% ipython --no-banner

In [1]: import numpy as np

In [2]: np.set_printoptions(precision=1, suppress=True, linewidth=100)

In [3]: J = np.load("sample0.npy")

In [4]: J
Out[4]: 
array([[ 3,  0, -2,  1, -3,  0,  1,  0],
       [ 0,  3,  0,  0,  0,  3,  0,  0],
       [-1,  0,  2, -1,  2,  0,  3, -1],
       [-1,  0,  2, -2, -1,  0, -1,  2],
       [ 0,  0,  3,  3,  2,  0, -3, -3],
       [ 0,  2,  0,  0,  0,  3,  0,  0],
       [-1,  0, -1,  0, -3,  0, -2, -2],
       [-1,  0,  1, -1,  2,  0, -2, -1]])

In [5]: rng = np.random.default_rng(50)

In [6]: labels = rng.permutation(8)

In [7]: labels
Out[7]: array([3, 2, 6, 4, 0, 1, 7, 5])

In [8]: out = J[labels][:, labels]

In [9]: np.diag(out)
Out[9]: array([-2,  2, -2,  2,  3,  3, -1,  3])

In [10]: vec = np.array([6, 4, 6, 6, 5, 3, 9, 2])

In [11]: rhs = J @ vec

In [12]: rhs
Out[12]: array([  6,  21,  35, -16,  13,  17, -49, -16])

In [13]: print(np.round(np.linalg.solve(J.T, J[0]), 1) + 0)
[1. 0. 0. 0. 0. 0. 0. 0.]

In [14]: q, r_ = np.linalg.qr(J)

In [15]: np.round(q @ r_, 1) + 0
Out[15]: 
array([[ 3.,  0., -2.,  1., -3.,  0.,  1.,  0.],
       [ 0.,  3.,  0.,  0.,  0.,  3.,  0.,  0.],
       [-1.,  0.,  2., -1.,  2.,  0.,  3., -1.],
       [-1.,  0.,  2., -2., -1.,  0., -1.,  2.],
       [ 0.,  0.,  3.,  3.,  2.,  0., -3., -3.],
       [ 0.,  2.,  0.,  0.,  0.,  3.,  0.,  0.],
       [-1.,  0., -1.,  0., -3.,  0., -2., -2.],
       [-1.,  0.,  1., -1.,  2.,  0., -2., -1.]])

In [16]: np.round(q.T @ q, 1) + 0
Out[16]: 
array([[1., 0., 0., 0., 0., 0., 0., 0.],
       [0., 1., 0., 0., 0., 0., 0., 0.],
       [0., 0., 1., 0., 0., 0., 0., 0.],
       [0., 0., 0., 1., 0., 0., 0., 0.],
       [0., 0., 0., 0., 1., 0., 0., 0.],
       [0., 0., 0., 0., 0., 1., 0., 0.],
       [0., 0., 0., 0., 0., 0., 1., 0.],
       [0., 0., 0., 0., 0., 0., 0., 1.]])

In [17]: np.allclose(r_.T @ r_, J.T @ J)
Out[17]: True

In [18]: print(q.shape, r_.shape)
(8, 8) (8, 8)

In [19]: T = np.stack([J, 3 * J, J[::-1]])

In [20]: print((T @ J.T).shape)
(3, 8, 8)

In [21]: np.linalg.matrix_rank(T)
Out[21]: array([8, 8, 8])

In [22]: T.sum(axis=0)
Out[22]: 
array([[ 11,   0,  -7,   3, -10,   0,   2,  -1],
       [ -1,  12,  -1,   0,  -3,  12,  -2,  -2],
       [ -4,   2,   8,  -4,   8,   3,  12,  -4],
       [ -4,   0,  11,  -5,  -2,   0,  -7,   5],
       [ -1,   0,  14,  10,   7,   0, -13, -10],
       [ -1,   8,   2,  -1,   2,  12,   3,  -1],
       [ -4,   3,  -4,   0, -12,   3,  -8,  -8],
       [ -1,   0,   2,  -3,   5,   0,  -7,  -4]])

In [23]: T.shape
Out[23]: (3, 8, 8)

In [24]: E = np.load("test5.npy")

In [25]: E
Out[25]: 
array([[1, 1, 1, 1, 1, 1],
       [1, 0, 1, 0, 1, 0],
       [0, 0, 0, 0, 0, 0],
       [1, 1, 1, 1, 1, 1],
       [1, 0, 1, 0, 1, 0],
       [0, 0, 0, 0, 0, 0]])

In [26]: np.trace(E)
Out[26]: np.int64(3)

In [27]: (E - E.T) / 2
Out[27]: 
array([[ 0. ,  0. ,  0.5,  0. ,  0. ,  0.5],
       [ 0. ,  0. ,  0.5, -0.5,  0.5,  0. ],
       [-0.5, -0.5,  0. , -0.5, -0.5,  0. ],
       [ 0. ,  0.5,  0.5,  0. ,  0.5,  0.5],
       [ 0. , -0.5,  0.5, -0.5,  0. ,  0. ],
       [-0.5,  0. ,  0. , -0.5,  0. ,  0. ]])

In [28]: np.allclose(E @ E.T, E.T @ E)
Out[28]: False

In [29]: print(np.round(E @ np.linalg.pinv(E) @ E, 1) + 0)
[[1. 1. 1. 1. 1. 1.]
 [1. 0. 1. 0. 1. 0.]
 [0. 0. 0. 0. 0. 0.]
 [1. 1. 1. 1. 1. 1.]
 [1. 0. 1. 0. 1. 0.]
 [0. 0. 0. 0. 0. 0.]]

In [30]: np.abs(np.diag(np.linalg.qr(E)[1])) > 1e-9
Out[30]: array([ True,  True, False, False, False, False])

In [31]: np.linalg.lstsq(E[:-1].T, E[-1])[2]
Out[31]: np.int32(2)

In [32]: print(np.round(np.trace(np.linalg.pinv(E) @ E), 1))
2.0

In [33]: np.unique(E.round(6), axis=0).shape
Out[33]: (3, 6)

In [34]: out = np.array([[-3, 0, 3, 0, -1, -2, 3, 2, 2],
    ...:     [-2, 0, 0, 3, 3, 1, 3, 0, -3],
    ...:     [3, 2, 0, 0, -2, 2, -1, -2, 0],
    ...:     [-3, -3, -3, 0, -1, 3, 2, -3, -3],
    ...:     [1, 0, 1, -1, -3, -2, 1, 1, 0],
    ...:     [1, -2, -2, -3, 3, 0, 3, -3, -2],
    ...:     [0, 0, 3, -3, -3, 3, 1, 1, -2],
    ...:     [-1, -2, 1, 3, -2, 1, 2, 2, -3],
    ...:     [0, -1, -1, -1, 1, -2, -2, 2, -1]])

In [35]: out[-1] = out[0]

In [36]: mat = out + 0.1 * np.eye(9)

In [37]: mat
Out[37]: 
array([[-2.9,  0. ,  3. ,  0. , -1. , -2. ,  3. ,  2. ,  2. ],
       [-2. ,  0.1,  0. ,  3. ,  3. ,  1. ,  3. ,  0. , -3. ],
       [ 3. ,  2. ,  0.1,  0. , -2. ,  2. , -1. , -2. ,  0. ],
       [-3. , -3. , -3. ,  0.1, -1. ,  3. ,  2. , -3. , -3. ],
       [ 1. ,  0. ,  1. , -1. , -2.9, -2. ,  1. ,  1. ,  0. ],
       [ 1. , -2. , -2. , -3. ,  3. ,  0.1,  3. , -3. , -2. ],
       [ 0. ,  0. ,  3. , -3. , -3. ,  3. ,  1.1,  1. , -2. ],
       [-1. , -2. ,  1. ,  3. , -2. ,  1. ,  2. ,  2.1, -3. ],
       [-3. ,  0. ,  3. ,  0. , -1. , -2. ,  3. ,  2. ,  2.1]])

In [38]: np.linalg.cond(mat) > 100
Out[38]: np.True_

In [39]: np.argsort(-np.linalg.norm(mat, axis=0).round(6), kind="stable")[:3]
Out[39]: array([6, 4, 8])

In [40]: print(np.linalg.matrix_rank(mat, rtol=0.1))
8
